>>> import numpy as np
>>> np.set_printoptions(suppress=True, linewidth=140)
>>> K = np.loadtxt("arr.csv", delimiter=",")
>>> K
array([[-1., -1., -1., -1., -1., -1., -1., -1.],
       [-1., -2., -2., -2., -2., -2., -2., -2.],
       [-1., -2., -3., -3., -3., -3., -3., -3.],
       [-1., -2., -3., -4., -4., -4., -4., -4.],
       [-1., -2., -3., -4., -5., -5., -5., -5.],
       [-1., -2., -3., -4., -5., -6., -6., -6.],
       [-1., -2., -3., -4., -5., -6., -7., -7.],
       [-1., -2., -3., -4., -5., -6., -7., -8.]])
>>> ev, evecs = np.linalg.eigh(K)
>>> x0 = np.array([-1, 0, -1, 2, 0, 1, 1, 2])
>>> np.round(evecs * np.abs(ev) @ evecs.T, 3)
array([[1., 1., 1., 1., 1., 1., 1., 1.],
       [1., 2., 2., 2., 2., 2., 2., 2.],
       [1., 2., 3., 3., 3., 3., 3., 3.],
       [1., 2., 3., 4., 4., 4., 4., 4.],
       [1., 2., 3., 4., 5., 5., 5., 5.],
       [1., 2., 3., 4., 5., 6., 6., 6.],
       [1., 2., 3., 4., 5., 6., 7., 7.],
       [1., 2., 3., 4., 5., 6., 7., 8.]])
>>> np.abs(K).sum(axis=1).max(), round(np.abs(ev).max(), 3)
(np.float64(36.0), np.float64(29.365))
>>> x0 @ K @ x0 / (x0 @ x0), round(ev[0], 3), round(float(ev[-1]), 3)
(np.float64(-12.25), np.float64(-29.365), -0.259)
>>> x0 @ K @ x0
np.float64(-147.0)
>>> np.all(np.linalg.eigvalsh(K) > 0)
np.False_
>>> np.round(np.linalg.eigvalsh(K).min(), 3)
np.float64(-29.365)
>>> [round(float(np.linalg.det(K[:i, :i])), 2) + 0 for i in range(1, 9)]
[-1.0, 1.0, -1.0, 1.0, -1.0, 1.0, -1.0, 1.0]
